$ python3 -q
>>> import numpy as np
>>> np.set_printoptions(suppress=True, linewidth=200)
>>> rd = lambda a: np.round(a, 3) + 0
>>> m1 = np.load("data.npy")
>>> print(m1)
[[0 0 1]
 [0 0 1]
 [1 1 0]]
>>> print(np.unique(m1.round(6), axis=0).shape)
(2, 3)
>>> print(np.abs(np.diag(np.linalg.qr(m1)[1])) > 1e-9)
[ True False  True]
>>> print(rd(np.linalg.eigvalsh(m1).min()))
-1.414
>>> Uu, sigma, Vh = np.linalg.svd(m1)
>>> evecs = Vh[:(sigma > 1e-8).sum()]
>>> rng = np.random.default_rng(783)
>>> x0 = m1[2] + -3 * m1[0] + rng.integers(2) * np.eye(3)[0]
>>> print(x0)
[ 2.  1. -3.]
>>> print(rd(np.linalg.norm(x0 - evecs.T @ evecs @ x0)))
0.707
>>> print(np.allclose(evecs.T @ evecs @ x0, x0))
False
>>> print(np.linalg.matrix_rank(np.vstack([m1, x0])))
3
>>> print(np.linalg.matrix_rank(m1, rtol=0.1))
2
>>> f = np.array([4, 3, -5])
>>> F = -1 * np.eye(3) + np.outer(f, f)
>>> print(F)
[[ 15.  12. -20.]
 [ 12.   8. -15.]
 [-20. -15.  24.]]
>>> w, evecs = np.linalg.eig(F)
>>> print(rd(np.sort(np.linalg.eigvals(np.linalg.inv(F)))))
[-1.  +0.j -1.  +0.j  0.02+0.j]
>>> print(rd(w))
[49. -1. -1.]
>>> print(rd(np.sort(np.linalg.eigvals(F.T))))
[-1. -1. 49.]
>>> f = np.array([2, 0])
>>> print(np.correlate(F[1], F[2], "full"))
[ 288.   12. -720.   65.  300.]
>>> print(np.array([np.convolve(row, f, "same") for row in F]))
[[ 30.  24. -40.]
 [ 24.  16. -30.]
 [-40. -30.  48.]]
>>> print(np.convolve(F[1], f))
[ 24.  16. -30.   0.]
>>> P = np.triu(np.array([[2, 2, 1], [1, 0, 1], [1, -1, 2]]), 1) + np.eye(3)
>>> B = P @ F @ np.linalg.inv(P)
>>> print(np.trace(B), np.trace(F))
47.0 47.0
>>> print(rd(np.linalg.det(B)))
49.0
>>> print(np.linalg.matrix_rank(F, rtol=0.1))
1
>>> print([round(float(x), 3) for x in np.linalg.svd(F, compute_uv=False)[:3]])
[49.0, 1.0, 1.0]
>>> print(np.linalg.cond(F) > 100)
False
>>> print(np.argsort(-np.linalg.norm(F, axis=0).round(6), kind="stable")[:3])
[2 0 1]
>>> x0 = np.array([1, 0, 3])
>>> h1 = np.maximum(F @ x0, 0)
>>> print(F.T @ h1)
[-1040.  -780.  1248.]
>>> print(h1)
[ 0.  0. 52.]
>>> print(np.tanh(F @ x0))
[-1. -1.  1.]
>>> A = np.load("sample8.npy")
>>> print(rd(A))
[[-2.872  1.564  1.   ]
 [-2.851  1.574  1.   ]
 [-4.363  0.819  1.   ]
 [-2.512  1.744  1.   ]
 [-4.966  0.517  1.   ]
 [-4.035  0.982  1.   ]
 [ 0.55   3.275  1.   ]
 [-2.048  1.976  1.   ]
 [-5.019  0.491  1.   ]
 [-0.2    2.9    1.   ]
 [-1.136  2.432  1.   ]
 [-4.435  0.782  1.   ]
 [-2.403  1.799  1.   ]
 [-3.078  1.461  1.   ]
 [-2.051  1.974  1.   ]]
>>> print(rd(np.linalg.norm(A, "nuc")))
19.248
>>> print(np.linalg.norm(A, axis=1).argmax())
8
>>> print(rd(np.linalg.norm(A, 1)), rd(np.linalg.norm(A, np.inf)))
42.519 6.509
>>> print(rd(np.linalg.norm(A) ** 2 / np.linalg.norm(A, 2) ** 2))
1.173
>>> Uu, sigma, Vh = np.linalg.svd(A)
>>> print(np.argmax(sigma[:-1] / (sigma[1:] + 1e-6)) + 1)
2
>>> B = Uu[:, :2] @ np.diag(sigma[:2]) @ Vh[:2]
>>> print(rd(np.abs(A - B).max()))
0.0
>>> Uu, sigma = np.linalg.svd(A)
Traceback (most recent call last):
  File "<python-input-51>", line 1, in <module>
    Uu, sigma = np.linalg.svd(A)
    ^^^^^^^^^
ValueError: too many values to unpack (expected 2)
>>> Uu, sigma, Vh = np.linalg.svd(A, full_matrices=False)
>>> print((sigma > 1e-8).sum())
2
>>> print(np.allclose(Uu * sigma @ Vh, A))
True
>>> print(rd(Vh @ Vh.T))
[[1. 0. 0.]
 [0. 1. 0.]
 [0. 0. 1.]]
>>> print(rd(sigma / sigma[0]))
[1.    0.416 0.   ]
>>> Uu, sigma, Vh = np.linalg.svd(A)
>>> evecs = Vh[:(sigma > 1e-8).sum()]
>>> x0 = A[10] + -2 * A[12] + rng.integers(2) * np.eye(3)[2]
>>> print(rd(x0))
[ 3.669 -1.165 -1.   ]
>>> print(rd(np.diag(evecs.T @ evecs)))
[0.976 0.902 0.122]
>>> print(rd(np.linalg.norm(x0 - evecs.T @ evecs @ x0)))
0.0
>>> f, v = A[3], A[5]
>>> print(rd(f @ v))
12.85
>>> print(rd(f @ f))
10.352
>>> pr = (f @ v) / (f @ f) * f
>>> print(rd(np.outer(f, v)))
[[10.137 -2.468 -2.512]
 [-7.038  1.713  1.744]
 [-4.035  0.982  1.   ]]
>>> print(rd(pr))
[-3.118  2.165  1.241]
>>> print(rd(v - pr))
[-0.917 -1.183 -0.241]
>>> print(rd((v - pr) @ f))
0.0
>>> print(np.linalg.matrix_rank(np.outer(f, v)))
1
>>> data = np.load("dump.npy")
>>> print(data)
[[ 5. -4. -2.  4.]
 [ 2. -1. -2.  4.]
 [-4.  4.  3. -4.]
 [-2.  2.  0.  1.]]
>>> w, evecs = np.linalg.eig(data)
>>> print(rd(np.sort(np.linalg.eigvals(data @ data))))
[1. 1. 9. 9.]
>>> print(rd(np.prod(w)))
9.0
>>> x0 = np.array([0, 3, 3, 3])
>>> y = data @ x0
>>> print(y)
[-6.  3.  9.  9.]
>>> print(rd(np.linalg.solve(data, data[:, 2])))
[0. 0. 1. 0.]
>>> print(rd(np.linalg.solve(data, 2 * y)))
[0. 6. 6. 6.]
>>> print(rd(np.linalg.solve(data, y)))
[0. 3. 3. 3.]
>>> K = np.array([[0, -3, -3, 0], [0, 0, -2, 2], [0, 0, 0, 1], [0, 0, 0, 0]])
>>> print(K)
[[ 0 -3 -3  0]
 [ 0  0 -2  2]
 [ 0  0  0  1]
 [ 0  0  0  0]]
>>> Uu, sigma, Vh = np.linalg.svd(K)
>>> print(np.argmax(sigma[:-1] / (sigma[1:] + 1e-6)) + 1)
3
>>> B = Uu[:, :3] @ np.diag(sigma[:3]) @ Vh[:3]
>>> print(rd(np.linalg.norm(K - B) / np.linalg.norm(K)))
0.0
>>> print(np.linalg.matrix_rank(K, rtol=0.05))
3
>>> print(rd(np.linalg.norm(K - B, 2)), sigma[3])
0.0 0.0
>>> print([round(float(x), 3) for x in np.linalg.svd(K, compute_uv=False)[:3]])
[4.566, 2.42, 0.543]
>>> print(np.linalg.cond(K) > 100)
True
>>> B = K + rng.integers(-2, 3, (4, 3)) @ rng.integers(-2, 3, (3, 4))
>>> print(B)
[[-2  3  0  1]
 [-4  3 -4  3]
 [ 0 -1  0  0]
 [-4  1 -4  1]]
>>> print(np.linalg.matrix_rank(B - K, tol=1e-8))
3
>>> print(rd(np.linalg.norm(data, 1)), rd(np.linalg.norm(data, np.inf)))
13.0 15.0
>>> print(np.linalg.norm(data, axis=1).argmax())
0
>>> print(rd(np.linalg.norm(data, axis=1)))
[7.81 5.   7.55 3.  ]
>>> print(rd(np.linalg.norm(data[0] - data[1])))
4.243
>>> print(rd(np.linalg.norm(data[0], 1)), rd(np.linalg.norm(data[0], np.inf)))
15.0 5.0
>>> print(rd(np.linalg.norm(data, "nuc")))
16.323
>>> print(rd(np.linalg.norm(data, axis=0)))
[7.    6.083 4.123 7.   ]
>>> print(rd(np.linalg.norm(data) ** 2 / np.linalg.norm(data, 2) ** 2))
1.086
>>> M = np.loadtxt("test16.csv", delimiter=",")
>>> print(M)
[[ 51.448  37.351   5.703]
 [ 48.412  35.567   5.508]
 [ 22.764  19.724   3.937]
 [ 18.946  17.174   3.703]
 [ 10.182  10.913   3.099]
 [  8.022   9.225   2.912]
 [  7.641   8.918   2.875]
 [  0.806   2.137   1.493]
 [  0.092   0.645   0.645]
 [  0.048   0.458   0.486]
 [  0.006   0.156   0.183]
 [  0.091  -0.575  -0.943]
 [  0.091  -0.575  -0.943]
 [  0.343  -1.425  -4.532]
 [ -0.426  -1.825  -7.712]
 [ -2.403  -2.374 -11.369]
 [ -3.858  -2.742 -13.321]
 [ -8.722  -3.965 -18.419]]
>>> lab = M[:, 2] > np.median(M[:, 2])
>>> f = M[lab].mean(axis=0) - M[~lab].mean(axis=0)
>>> print(np.argsort(-np.abs(f).round(6), kind="stable"))
[0 1 2]
>>> print(rd((((M - M.mean(axis=0)) @ f > 0) == lab).mean()))
0.889
>>> E = np.load("layer5.npy")
>>> print(E)
[[ 2  0  2]
 [-1  2 -2]
 [ 0  2 -2]
 [ 2  0  2]]
>>> P = E @ np.linalg.solve(E.T @ E, E.T)
>>> print(rd((np.eye(4) - P) @ E))
[[0. 0. 0.]
 [0. 0. 0.]
 [0. 0. 0.]
 [0. 0. 0.]]
>>> print(rd(np.diag(P)))
[0.5 1.  1.  0.5]
>>> print(rd(np.linalg.eigvalsh(P)))
[0. 1. 1. 1.]
>>> print(rd(np.trace(P)))
3.0
>>> x0 = np.array([0, 2, -2])
>>> y = E @ x0
>>> print(y)
[-4  8  8 -4]
>>> y = y + 0.05 * rng.normal(size=4)
>>> print(rd(y))
[-4.012  7.972  8.065 -4.015]
>>> beta, *_ = np.linalg.lstsq(E, y)
>>> print(rd(E.T @ (y - E @ beta)))
[0. 0. 0.]
>>> print(beta.round())
[ 0.  2. -2.]
>>> x0 = np.array([0, 1, 0])
>>> y = E @ x0
>>> beta, lr = np.zeros(3), 1 / np.linalg.norm(E, 2) ** 2
>>> for i in range(8):
...     beta -= lr * E.T @ (E @ beta - y)
...     if i % 2 == 0: print(i, round(np.linalg.norm(E @ beta - y), 3))
... 
0 1.508
2 0.878
4 0.529
6 0.344
>>> print(rd(beta))
[ 0.227  0.709 -0.291]
>>> print(rd(np.linalg.cond(E)))
11.83
>>> feats = np.loadtxt("x.csv", delimiter=",")
>>> print(feats)
[[-1. -2.  0.]
 [-1.  3.  0.]
 [ 2.  2. -3.]]
>>> w, evecs = np.linalg.eig(feats)
>>> print(rd(np.prod(w)))
15.0
>>> print(rd(np.sort(np.linalg.eigvals(feats.T))))
[-3.    -1.449  3.449]
>>> print(rd(np.sort(np.linalg.eigvals(feats @ feats))))
[ 2.101  9.    11.899]
>>> print(rd(np.sort(np.linalg.eigvals(np.linalg.inv(feats)))))
[-0.69  -0.333  0.29 ]
>>> print(feats @ evecs[:, 0] - w[0] * evecs[:, 0])
[0. 0. 0.]
>>> print(rd(w))
[-3.     3.449 -1.449]
>>> B = np.array([[0, 1], [3, 3]])
>>> basis = np.kron(B, feats)
>>> print(np.linalg.matrix_rank(basis))
6
>>> print(basis)
[[-0. -0.  0. -1. -2.  0.]
 [-0.  0.  0. -1.  3.  0.]
 [ 0.  0. -0.  2.  2. -3.]
 [-3. -6.  0. -3. -6.  0.]
 [-3.  9.  0. -3.  9.  0.]
 [ 6.  6. -9.  6.  6. -9.]]
>>> print(np.einsum("ii->", feats))
-1.0
>>> print(np.kron(np.eye(2, dtype=int), feats))
[[-1. -2.  0. -0. -0.  0.]
 [-1.  3.  0. -0.  0.  0.]
 [ 2.  2. -3.  0.  0. -0.]
 [-0. -0.  0. -1. -2.  0.]
 [-0.  0.  0. -1.  3.  0.]
 [ 0.  0. -0.  2.  2. -3.]]
>>> print(rd(np.linalg.eigvals(feats).sum().real))
-1.0
>>> O, r_ = np.linalg.qr(feats)
>>> print(rd(O.T @ O))
[[1. 0. 0.]
 [0. 1. 0.]
 [0. 0. 1.]]
>>> print(rd(np.abs(np.diag(r_))))
[2.449 3.937 1.555]
>>> print(rd(r_))
[[ 2.449  1.225 -2.449]
 [ 0.    -3.937  0.762]
 [ 0.     0.    -1.555]]
>>> print(np.allclose(r_.T @ r_, feats.T @ feats))
True
>>> print(rd(O @ r_))
[[-1. -2.  0.]
 [-1.  3.  0.]
 [ 2.  2. -3.]]
